In [1]: import numpy as np

In [2]: from numpy import linalg as LA

In [3]: np.set_printoptions(precision=3, suppress=True, linewidth=120, floatmode="fixed")

In [4]: E = np.load("run4.npy")

In [5]: E
Out[5]: 
array([[2.000, 1.000, 0.000],
       [0.000, 2.000, 1.000],
       [0.000, 0.000, 2.000]])

In [6]: rng = np.random.default_rng(467038)

In [7]: idx = rng.permutation(3)

In [8]: M2 = E[:, idx] * rng.choice([-1, 1], 3)

In [9]: M2
Out[9]: 
array([[0.000, 1.000, 2.000],
       [1.000, 2.000, 0.000],
       [2.000, 0.000, 0.000]])

In [10]: left, _, vt = LA.svd(E.T @ M2)

In [11]: idx
Out[11]: array([2, 1, 0])

In [12]: W0 = np.loadtxt("a.csv", delimiter=",")

In [13]: W0
Out[13]: 
array([[  2.210,   0.755,  -9.691],
       [ -2.365,   3.653,   4.094],
       [-12.798,  -4.256,  -3.464],
       [ 15.806,  12.123,   1.870],
       [ -5.602,  -5.592,  -4.557],
       [  3.679,  -2.950,   2.907],
       [ -0.060,   0.496, -11.749],
       [  3.187,  -1.860,  -0.577],
       [ -5.816,  -5.681,   4.106],
       [  5.282,  -6.863,  -0.544],
       [ -2.277,  -0.629,   0.732],
       [-12.194,  -1.113,  -5.012],
       [  9.430,  -1.210,  -7.432],
       [ 14.165,   7.853,   6.350]])

In [14]: G = np.cov(W0, rowvar=False)

In [15]: LA.eigvalsh(G)[::-1]
Out[15]: array([91.313, 27.488, 14.446])

In [16]: np.corrcoef(W0.T)
Out[16]: 
array([[1.000, 0.621, 0.244],
       [0.621, 1.000, 0.245],
       [0.244, 0.245, 1.000]])

In [17]: cen = (W0 - W0.mean(axis=0)) / W0.std(axis=0)

In [18]: cen.std(axis=0)
Out[18]: array([1.000, 1.000, 1.000])

In [19]: beta = LA.lstsq(np.delete(cen, 2, axis=1), cen[:, 2])[0]

In [20]: round(1 - np.var(cen[:, 2] - np.delete(cen, 2, axis=1) @ beta), 3)
Out[20]: np.float64(0.074)

In [21]: np.abs(beta).argmax()
Out[21]: np.int64(1)

In [22]: q, r_ = LA.qr(W0)

In [23]: q @ r_
Out[23]: 
array([[  2.210,   0.755,  -9.691],
       [ -2.365,   3.653,   4.094],
       [-12.798,  -4.256,  -3.464],
       [ 15.806,  12.123,   1.870],
       [ -5.602,  -5.592,  -4.557],
       [  3.679,  -2.950,   2.907],
       [ -0.060,   0.496, -11.749],
       [  3.187,  -1.860,  -0.577],
       [ -5.816,  -5.681,   4.106],
       [  5.282,  -6.863,  -0.544],
       [ -2.277,  -0.629,   0.732],
       [-12.194,  -1.113,  -5.012],
       [  9.430,  -1.210,  -7.432],
       [ 14.165,   7.853,   6.350]])

In [24]: round(abs(r_[0, 0]), 3), np.round(LA.norm(W0[:, 0]), 3)
Out[24]: (np.float64(31.374), np.float64(31.374))

In [25]: np.allclose(r_.T @ r_, W0.T @ W0)
Out[25]: True

In [26]: np.abs(np.diag(r_))
Out[26]: array([31.374, 15.208, 20.065])

In [27]: J = np.load("w.npy")

In [28]: J
Out[28]: 
array([[-0.700, -2.100, -0.100,  1.000],
       [ 2.100, -0.200, -2.100, -0.800],
       [-0.200,  1.900,  0.000,  1.100],
       [-0.211,  1.954,  0.075,  1.178]])

In [29]: G = J.T @ J

In [30]: np.diag(G)
Out[30]: array([ 4.985, 11.878,  4.426,  4.238])

In [31]: LA.svd(J, compute_uv=False) ** 2
Out[31]: array([13.102,  9.937,  2.485,  0.002])

In [32]: def softmax(z):
    ...:     e = np.exp(z - z.max(axis=-1, keepdims=True))
    ...:     return e / e.sum(axis=-1, keepdims=True)
    ...: 

In [33]: softmax(J[3])
Out[33]: array([0.066, 0.579, 0.088, 0.266])

In [34]: softmax(J).sum(axis=1)
Out[34]: array([1.000, 1.000, 1.000, 1.000])

In [35]: scores = J @ J.T / np.sqrt(4)

In [36]: softmax(scores)[3] @ J
Out[36]: array([-0.178,  1.861,  0.008,  1.112])

In [37]: softmax(scores + np.triu(np.full(scores.shape, -np.inf), 1))
Out[37]: 
array([[1.000, 0.000, 0.000, 0.000],
       [0.004, 0.996, 0.000, 0.000],
       [0.021, 0.036, 0.943, 0.000],
       [0.009, 0.014, 0.463, 0.513]])

In [38]: m1 = np.loadtxt("x.csv", delimiter=",")

In [39]: m1
Out[39]: 
array([[-33.075, -37.467,  20.244],
       [-31.530, -35.710,  19.357],
       [-27.134, -30.740,  16.856],
       [-26.674, -30.224,  16.597],
       [-15.441, -17.795,  10.390],
       [ -6.818,  -8.548,   5.754],
       [ -6.564,  -8.279,   5.616],
       [ -5.641,  -7.302,   5.112],
       [ -0.013,  -0.609,   0.803],
       [ -0.888,   1.463,  -2.428],
       [ -2.947,   8.981, -11.864],
       [ -1.481,  25.145, -27.593]])

In [40]: cen = m1 - m1.mean(axis=0)

In [41]: left, sv, vt = LA.svd(cen, full_matrices=False)

In [42]: sv
Out[42]: array([87.706, 19.934,  0.753])

In [43]: np.round(cen.mean(axis=0), 3) + 0
Out[43]: array([0.000, 0.000, 0.000])

In [44]: np.abs(left[:, 0]).argmax()
Out[44]: np.int64(11)

In [45]: np.abs(vt[-1])
Out[45]: array([0.391, 0.678, 0.622])

In [46]: x = np.array([7, 2, 7])

In [47]: y = m1 @ x

In [48]: LA.lstsq(m1, y)[0]
Out[48]: array([7.000, 2.000, 7.000])

In [49]: np.round(LA.pinv(m1) @ m1, 3) + 0
Out[49]: 
array([[1.000, 0.000, 0.000],
       [0.000, 1.000, 0.000],
       [0.000, 0.000, 1.000]])

In [50]: y
Out[50]: 
array([-164.751, -156.631, -133.426, -130.987,  -70.947,  -24.544,  -23.194,  -18.307,    4.312,  -20.286,  -85.715,
       -153.228])

In [51]: try:
    ...:     LA.solve(m1, y)
    ...: except LA.LinAlgError as e:
    ...:     print("failed:", e)
    ...: 
failed: Last 2 dimensions of the array must be square

In [52]: y = y + 0.1 * rng.normal(size=12)

In [53]: y
Out[53]: 
array([-164.725, -156.661, -133.338, -131.053,  -71.024,  -24.466,  -23.303,  -18.341,    4.417,  -20.256,  -85.784,
       -153.266])

In [54]: beta, *_ = LA.lstsq(m1, y)

In [55]: np.round(LA.norm(y - m1 @ beta), 3)
Out[55]: np.float64(0.227)

In [56]: M2 = E / np.sqrt((E ** 2).mean(axis=1, keepdims=True))

In [57]: M2[1]
Out[57]: array([0.000, 1.549, 0.775])

In [58]: LA.norm(M2, axis=1)
Out[58]: array([1.732, 1.732, 1.732])

In [59]: LA.matrix_rank(E - E.mean(axis=1, keepdims=True))
Out[59]: np.int64(2)

In [60]: F = np.load("data.npy")

In [61]: F
Out[61]: 
array([[ 0.108,  1.216,  0.108],
       [ 0.747,  2.493,  0.747],
       [-2.167, -3.335, -2.167],
       [ 1.476,  3.953,  1.476],
       [-0.189,  0.622, -0.189],
       [ 2.146,  5.292,  2.146],
       [ 1.334,  3.668,  1.334],
       [-0.044,  0.912, -0.044],
       [-0.351,  0.298, -0.351],
       [-1.142, -1.284, -1.142],
       [ 1.512,  4.023,  1.512],
       [-1.398, -1.796, -1.398]])

In [62]: left, sv, vt = LA.svd(F)

In [63]: sv.round(3) + 0
Out[63]: array([11.571,  1.854,  0.000])

In [64]: np.argmax(sv[:-1] / (sv[1:] + 1e-6)) + 1
Out[64]: np.int64(2)

In [65]: M2 = left[:, :2] @ np.diag(sv[:2]) @ vt[:2]

In [66]: LA.matrix_rank(F, rtol=0.05)
Out[66]: np.int64(2)

In [67]: round(float(LA.norm(F - M2) / LA.norm(F)), 3)
Out[67]: 0.0

In [68]: np.abs(np.diag(LA.qr(F)[1])) > 1e-9
Out[68]: array([ True,  True, False])

In [69]: feats = np.loadtxt("block15.csv", delimiter=",")

In [70]: feats
Out[70]: 
array([[-3.000,  0.000,  0.000, -2.000],
       [-2.000, -3.000,  0.000,  0.000],
       [ 0.000, -2.000, -3.000,  0.000],
       [ 0.000,  0.000, -2.000, -3.000]])

In [71]: np.trace(feats)
Out[71]: np.float64(-12.0)

In [72]: LA.determinant(feats)
Traceback (most recent call last):
  Cell In[72], line 1
    LA.determinant(feats)
AttributeError: module 'numpy.linalg' has no attribute 'determinant'


In [73]: np.sort(np.abs(LA.eigvals(feats)))
Out[73]: array([1.000, 3.606, 3.606, 5.000])

In [74]: round(float(np.abs(LA.eigvals(feats)).max()), 3)
Out[74]: 5.0

In [75]: q, r_ = LA.qr(feats)

In [76]: np.round(q @ r_, 3) + 0
Out[76]: 
array([[-3.000,  0.000,  0.000, -2.000],
       [-2.000, -3.000,  0.000,  0.000],
       [ 0.000, -2.000, -3.000,  0.000],
       [ 0.000,  0.000, -2.000, -3.000]])

In [77]: q.shape, r_.shape
Out[77]: ((4, 4), (4, 4))

In [78]: feats @ np.ones(4)
Out[78]: array([-5.000, -5.000, -5.000, -5.000])

In [79]: idx = rng.permutation(4)

In [80]: M2 = feats[:, idx] * rng.choice([-1, 1], 4)

In [81]: M2
Out[81]: 
array([[-0.000,  3.000,  0.000,  2.000],
       [ 3.000,  2.000,  0.000, -0.000],
       [ 2.000, -0.000, -3.000, -0.000],
       [-0.000, -0.000, -2.000,  3.000]])

In [82]: left, _, vt = LA.svd(feats.T @ M2)

In [83]: np.round(left @ vt, 3) + 0
Out[83]: 
array([[ 0.000, -1.000,  0.000,  0.000],
       [-1.000,  0.000,  0.000,  0.000],
       [ 0.000,  0.000,  1.000,  0.000],
       [ 0.000,  0.000,  0.000, -1.000]])

In [84]: idx
Out[84]: array([1, 0, 2, 3])

In [85]: A = np.load("out12.npy")

In [86]: A
Out[86]: 
array([[13.000, -6.000, -3.000, -6.000],
       [-6.000,  8.000,  2.000,  4.000],
       [-3.000,  2.000,  5.000,  2.000],
       [-6.000,  4.000,  2.000,  8.000]])

In [87]: evals, vecs = LA.eigh(A)

In [88]: np.round(vecs.T @ vecs, 3) + 0
Out[88]: 
array([[1.000, 0.000, 0.000, 0.000],
       [0.000, 1.000, 0.000, 0.000],
       [0.000, 0.000, 1.000, 0.000],
       [0.000, 0.000, 0.000, 1.000]])

In [89]: evals
Out[89]: array([ 4.000,  4.000,  4.000, 22.000])

In [90]: LA.eigvalsh(A @ A)
Out[90]: array([ 16.000,  16.000,  16.000, 484.000])

In [91]: vecs @ np.diag(evals) @ vecs.T
Out[91]: 
array([[13.000, -6.000, -3.000, -6.000],
       [-6.000,  8.000,  2.000,  4.000],
       [-3.000,  2.000,  5.000,  2.000],
       [-6.000,  4.000,  2.000,  8.000]])

In [92]: np.abs(vecs[:, -1])
Out[92]: array([0.707, 0.471, 0.236, 0.471])
